% python3 -q
>>> import numpy as np
>>> np.set_printoptions(precision=3, suppress=True, linewidth=140, floatmode="fixed")
>>> A = np.loadtxt("test18.csv", delimiter=",")
>>> print(A)
[[ 5.000  5.000  5.000  5.000  5.000]
 [ 5.000 10.000 10.000 10.000 10.000]
 [ 5.000 10.000 15.000 15.000 15.000]
 [ 5.000 10.000 15.000 20.000 20.000]
 [ 5.000 10.000 15.000 20.000 25.000]]
>>> round(float(np.linalg.det(A)), 3)
3125.0
>>> A.inv()
Traceback (most recent call last):
  File "<python-input-5>", line 1, in <module>
    A.inv()
    ^^^^^
AttributeError: 'numpy.ndarray' object has no attribute 'inv'
>>> np.allclose(A @ A.T, A.T @ A)
True
>>> np.linalg.matrix_power(A, 2)
array([[ 125.000,  225.000,  300.000,  350.000,  375.000],
       [ 225.000,  425.000,  575.000,  675.000,  725.000],
       [ 300.000,  575.000,  800.000,  950.000, 1025.000],
       [ 350.000,  675.000,  950.000, 1150.000, 1250.000],
       [ 375.000,  725.000, 1025.000, 1250.000, 1375.000]])
>>> (A + A.T) / 2
array([[ 5.000,  5.000,  5.000,  5.000,  5.000],
       [ 5.000, 10.000, 10.000, 10.000, 10.000],
       [ 5.000, 10.000, 15.000, 15.000, 15.000],
       [ 5.000, 10.000, 15.000, 20.000, 20.000],
       [ 5.000, 10.000, 15.000, 20.000, 25.000]])
>>> print(np.sort(np.abs(np.linalg.eigvals(A))))
[ 1.358  1.766  2.915  7.243 61.718]
>>> print(np.allclose(A, A.T))
True
>>> x0 = np.ones(5)
>>> for _ in range(6):
...     x0 = A @ x0
...     x0 /= np.linalg.norm(x0)
...     print(round(x0 @ A @ x0, 3))
... 
61.639
61.717
61.718
61.718
61.718
61.718
>>> x0
array([0.170, 0.326, 0.456, 0.549, 0.597])
>>> round(float(np.linalg.eigvalsh(A)[-1]), 3)
61.718
>>> P = np.triu(np.array([[4, 2, -4, 2, -5],
...     [-2, -7, -2, 5, 4],
...     [4, -3, 0, -7, 3],
...     [4, -3, 5, 2, -9],
...     [4, -2, -1, 1, 6]]), 1) + np.eye(5)
>>> Y = P @ A @ np.linalg.inv(P)
>>> np.linalg.matrix_rank(Y)
np.int64(5)
>>> ev, vecs = np.linalg.eigvalsh(A)
Traceback (most recent call last):
  File "<python-input-18>", line 1, in <module>
    ev, vecs = np.linalg.eigvalsh(A)
    ^^^^^^^^
ValueError: too many values to unpack (expected 2)
>>> ev, vecs = np.linalg.eigh(A)
>>> np.linalg.eigvalsh(A + 4 * np.eye(5))
array([ 5.358,  5.766,  6.915, 11.243, 65.718])
>>> np.linalg.eigvalsh(A @ A)
array([   1.844,    3.120,    8.496,   52.468, 3809.073])
>>> np.unique(ev.round(6) + 0, return_counts=True)[1]
array([1, 1, 1, 1, 1])
>>> (ev > 1e-8).sum(), (ev < -1e-8).sum()
(np.int64(5), np.int64(0))
>>> np.linalg.svd(A, compute_uv=False)
array([61.718,  7.243,  2.915,  1.766,  1.358])
>>> np.round(vecs.T @ vecs, 3) + 0
array([[1.000, 0.000, 0.000, 0.000, 0.000],
       [0.000, 1.000, 0.000, 0.000, 0.000],
       [0.000, 0.000, 1.000, 0.000, 0.000],
       [0.000, 0.000, 0.000, 1.000, 0.000],
       [0.000, 0.000, 0.000, 0.000, 1.000]])
>>> Y = A / np.sqrt((A ** 2).mean(axis=1, keepdims=True))
>>> np.linalg.norm(Y, axis=1)
array([2.236, 2.236, 2.236, 2.236, 2.236])
>>> np.linalg.matrix_rank(A - A.mean(axis=1, keepdims=True))
np.int64(4)
>>> arr = np.load("a.npy")
>>> print(arr.round(3) + 0)
[[ 16.833  12.638 -23.921  -5.940]
 [ 12.363   7.612 -15.995  -5.505]
 [ 11.293   6.467 -14.114  -5.339]
 [ 10.658   5.802 -13.003  -5.227]
 [  9.431   4.552 -10.870  -4.975]
 [  8.396   3.540  -9.088  -4.722]
 [  5.119   0.731  -3.679  -3.574]
 [  4.753   0.474  -3.115  -3.400]
 [  4.739   0.464  -3.094  -3.393]
 [  4.498   0.304  -2.729  -3.271]
 [  2.717  -0.563  -0.340  -2.158]
 [  2.279  -0.653   0.107  -1.813]
 [  1.881  -0.672   0.426  -1.472]
 [  0.693  -0.315   0.565  -0.401]
 [  0.372  -0.154   0.345  -0.175]
 [ -1.186   0.000  -1.112  -0.037]
 [ -1.474  -0.106  -1.319  -0.138]
 [ -2.092  -0.430  -1.670  -0.422]
 [ -2.580  -0.759  -1.868  -0.689]
 [ -2.771  -0.902  -1.929  -0.801]
 [ -2.946  -1.038  -1.977  -0.907]
 [ -3.901  -1.864  -2.133  -1.522]
 [ -6.442  -4.487  -1.911  -3.323]
 [ -7.901  -6.159  -1.504  -4.403]
 [-10.704  -9.564  -0.357  -6.510]
 [-15.939 -16.319   2.615 -10.468]
 [-21.527 -23.841   6.518 -14.667]
 [-23.611 -26.699   8.108 -16.224]]
>>> Uu, sigma, Vh = np.linalg.svd(arr)
>>> np.argmax(sigma[:-1] / (sigma[1:] + 1e-6)) + 1
np.int64(3)
>>> Y = Uu[:, :3] @ np.diag(sigma[:3]) @ Vh[:3]
>>> np.linalg.matrix_rank(Y)
np.int64(3)
>>> np.round(np.linalg.norm(arr - Y) / np.linalg.norm(arr), 3)
np.float64(0.0)
>>> print(round(np.abs(arr - Y).max(), 3))
0.0
>>> u, g = arr[18], arr[10]
>>> round(float(u @ u), 3)
11.194
>>> print(np.round(u @ g, 3))
-4.459
>>> pr = (u @ g) / (u @ u) * u
>>> np.linalg.matrix_rank(np.outer(u, g))
np.int64(1)
>>> g - pr
array([ 1.689, -0.866, -1.084, -2.432])
>>> np.round(np.linalg.norm(u + g) ** 2 + np.linalg.norm(u - g) ** 2, 3)
np.float64(47.326)
>>> cen = arr - arr.mean(axis=0)
>>> Uu, sigma, Vh = np.linalg.svd(cen, full_matrices=False)
>>> np.abs(Uu[:, 0]).argmax()
np.int64(27)
>>> np.round(cen.mean(axis=0), 3) + 0
array([0.000, 0.000, 0.000, 0.000])
>>> print(round((sigma ** 2).sum() ** 2 / (sigma ** 4).sum(), 3))
1.272
>>> (np.sign(Uu[:, 0]) == np.sign(Uu[0, 0])).astype(int)
array([1, 1, 1, 1, 1, 1, 1, 1, 1, 1, 1, 1, 1, 1, 1, 1, 0, 0, 0, 0, 0, 0, 0, 0, 0, 0, 0, 0])
>>> np.abs(Vh[0]).argmax()
np.int64(0)
>>> np.searchsorted(np.cumsum(sigma ** 2) / (sigma ** 2).sum(), 0.9) + 1
np.int64(2)
>>> C2 = np.cov(arr, rowvar=False)
>>> np.corrcoef(arr.T)
array([[ 1.000,  0.961, -0.840,  0.502],
       [ 0.961,  1.000, -0.801,  0.680],
       [-0.840, -0.801,  1.000, -0.139],
       [ 0.502,  0.680, -0.139,  1.000]])
>>> np.polyfit(arr[:, 0], arr[:, 2], 1)
array([-0.594, -3.615])
>>> print(C2.shape)
(4, 4)
>>> np.round(np.linalg.eigvalsh(C2)[::-1], 3) + 0
array([199.351,  22.337,   4.586,   0.000])
>>> np.argsort(-arr.std(axis=0).round(6), kind="stable")
array([0, 1, 2, 3])
>>> print(np.round(np.corrcoef(arr[:, 0], arr[:, 2])[0, 1], 3))
-0.84
>>> rng = np.random.default_rng(861953)
>>> labels = rng.integers(0, 3, 5)
>>> X = (labels[:, None] == labels) * 5 + np.eye(5)
>>> X
array([[6.000, 5.000, 0.000, 0.000, 0.000],
       [5.000, 6.000, 0.000, 0.000, 0.000],
       [0.000, 0.000, 6.000, 0.000, 5.000],
       [0.000, 0.000, 0.000, 6.000, 0.000],
       [0.000, 0.000, 5.000, 0.000, 6.000]])
>>> q, vecs = np.linalg.qr(X[:, :4])[0], np.linalg.qr(X[:, 4:])[0]
>>> sigma = np.linalg.svd(q.T @ vecs, compute_uv=False)
>>> np.degrees(np.arccos(sigma.clip(0, 1)))
array([10.389])
>>> round(np.linalg.norm(q @ q.T - vecs @ vecs.T, 2), 3)
np.float64(1.0)
>>> (sigma > 0.9).sum()
np.int64(1)
>>> M = np.load("arr.npy")
>>> print(M)
[[ 0.847  0.254  0.254 -0.356 -0.051  0.153]
 [ 0.254  0.576 -0.424  0.593  0.085 -0.254]
 [ 0.254 -0.424  0.576  0.593  0.085 -0.254]
 [-0.356  0.593  0.593  0.169 -0.119  0.356]
 [-0.051  0.085  0.085 -0.119  0.983  0.051]
 [ 0.153 -0.254 -0.254  0.356  0.051  0.847]]
>>> x0 = np.array([6, -5, 5, -2, 3, -2])
>>> print(round(np.linalg.det(M), 3))
-1.0
>>> round(np.linalg.norm(x0), 3), np.round(np.linalg.norm(M @ x0), 3)
(np.float64(10.149), np.float64(10.149))
>>> M.T @ (M @ x0)
array([ 6.000, -5.000,  5.000, -2.000,  3.000, -2.000])
>>> u = np.array([-1, -2, 1, -1, 1, 0])
>>> Y = M + np.outer(u, np.eye(6)[1])
>>> print(np.linalg.matrix_rank(Y - M))
1
>>> print(round(np.linalg.det(Y) / np.linalg.det(M), 3), np.round(1 + np.linalg.solve(M, u)[1], 3))
-1.339 -1.339
>>> M.sum(axis=0)
array([1.102, 0.831, 0.831, 1.237, 1.034, 0.898])
>>> M.mean(axis=0)
array([0.184, 0.138, 0.138, 0.206, 0.172, 0.150])
>>> np.count_nonzero(M)
np.int64(36)
>>> round(np.abs(M).max(), 3)
np.float64(0.983)
>>> np.linalg.svd(M, compute_uv=False)
array([1.000, 1.000, 1.000, 1.000, 1.000, 1.000])
>>> np.linalg.matrix_rank(M)
np.int64(6)
>>> round(float(np.linalg.norm(M)), 3)
2.449
>>> W1 = np.array([[2, 1, 0, 3, 0, 3],
...     [3, 2, 0, 1, 0, 1],
...     [1, 0, 3, 2, 1, 3],
...     [3, 2, 0, 0, 3, 1],
...     [0, 2, 2, 2, 2, 0],
...     [3, 3, 3, 0, 0, 1]])
>>> coef = np.array([-2, -1, 0, 1, 2, 1])
>>> hid = np.maximum(M @ W1 + coef, 0)
>>> print(np.linalg.matrix_rank(hid))
6
>>> W2 = np.array([[3, 2], [5, 2], [3, 3], [3, 5], [2, 3], [4, 5]])
>>> W1 @ W2
array([[32, 36],
       [26, 20],
       [32, 39],
       [29, 24],
       [26, 26],
       [37, 26]])
>>> (hid @ W2).round(6).argmax(axis=1)
array([1, 1, 1, 1, 1, 0])
